% ipython --no-banner

In [1]: import numpy as np

In [2]: import numpy.linalg as la

In [3]: np.set_printoptions(precision=3, suppress=True, linewidth=100, floatmode="fixed")

In [4]: other = np.array([[1, 2], [2, 2], [1, 0]])

In [5]: C = np.array([[1, 4, 2, 5, 5, 2], [5, 5, 2, 1, 2, 1]])

In [6]: feats = other @ C

In [7]: feats
Out[7]: 
array([[11, 14,  6,  7,  9,  4],
       [12, 18,  8, 12, 14,  6],
       [ 1,  4,  2,  5,  5,  2]])

In [8]: # null space of dimension 4

In [9]: left, sv, Vh = la.svd(feats)

In [10]: evecs = Vh[:(sv > 1e-8).sum()]

In [11]: rng = np.random.default_rng(91462)

In [12]: x = feats[2] + 4 * feats[0] + rng.integers(2) * np.eye(6)[0]

In [13]: x
Out[13]: array([45.000, 60.000, 26.000, 33.000, 41.000, 18.000])

In [14]: la.matrix_rank(np.vstack([feats, x]))
Out[14]: np.int64(2)

In [15]: np.allclose(evecs.T @ evecs @ x, x)
Out[15]: True

In [16]: round(float(la.norm(x - evecs.T @ evecs @ x)), 3)
Out[16]: 0.0

In [17]: np.diag(evecs.T @ evecs)
Out[17]: array([0.619, 0.417, 0.072, 0.468, 0.369, 0.055])

In [18]: f = np.array([0, 2])

In [19]: np.cross(feats[1, :3], feats[0, :3])
Out[19]: array([ -4,  16, -30])

In [20]: np.convolve(feats[1], f)
Out[20]: array([ 0, 24, 36, 16, 24, 28, 12])

In [21]: K = np.array([[9, 11, -5, 8, -10, -7, 6, 11],
    ...:     [11, 20, -17, 5, -7, -12, 4, 15],
    ...:     [-5, -17, 23, 7, 0, 4, 0, -8],
    ...:     [8, 5, 7, 17, -9, -13, 3, 8],
    ...:     [-10, -7, 0, -9, 23, -3, -10, -6],
    ...:     [-7, -12, 4, -13, -3, 22, 3, -11],
    ...:     [6, 4, 0, 3, -10, 3, 10, 9],
    ...:     [11, 15, -8, 8, -6, -11, 9, 19]])

In [22]: # null space of dimension 4

In [23]: np.allclose(K, K.T)
Out[23]: True

In [24]: (K + K.T) / 2
Out[24]: 
array([[  9.000,  11.000,  -5.000,   8.000, -10.000,  -7.000,   6.000,  11.000],
       [ 11.000,  20.000, -17.000,   5.000,  -7.000, -12.000,   4.000,  15.000],
       [ -5.000, -17.000,  23.000,   7.000,   0.000,   4.000,   0.000,  -8.000],
       [  8.000,   5.000,   7.000,  17.000,  -9.000, -13.000,   3.000,   8.000],
       [-10.000,  -7.000,   0.000,  -9.000,  23.000,  -3.000, -10.000,  -6.000],
       [ -7.000, -12.000,   4.000, -13.000,  -3.000,  22.000,   3.000, -11.000],
       [  6.000,   4.000,   0.000,   3.000, -10.000,   3.000,  10.000,   9.000],
       [ 11.000,  15.000,  -8.000,   8.000,  -6.000, -11.000,   9.000,  19.000]])

In [25]: np.round(np.sort(np.abs(la.eigvals(K))), 3) + 0
Out[25]: array([ 0.000,  0.000,  0.000,  0.000, 10.001, 29.132, 34.990, 68.877])

In [26]: np.round(np.abs(la.eigvals(K)).max(), 3)
Out[26]: np.float64(68.877)

In [27]: K @ K
Out[27]: 
array([[ 597,  787, -407,  515, -574, -546,  360,  768],
       [ 787, 1269, -919,  505, -550, -846,  370, 1092],
       [-407, -919,  972,   39,  142,  416, -137, -634],
       [ 515,  505,   39,  750, -514, -647,  272,  619],
       [-574, -550,  142, -514,  904,  172, -508, -596],
       [-546, -846,  416, -647,  172, 1001, -102, -799],
       [ 360,  370, -137,  272, -508, -102,  351,  438],
       [ 768, 1092, -634,  619, -596, -799,  438, 1073]])

In [28]: np.trace(K)
Out[28]: np.int64(143)
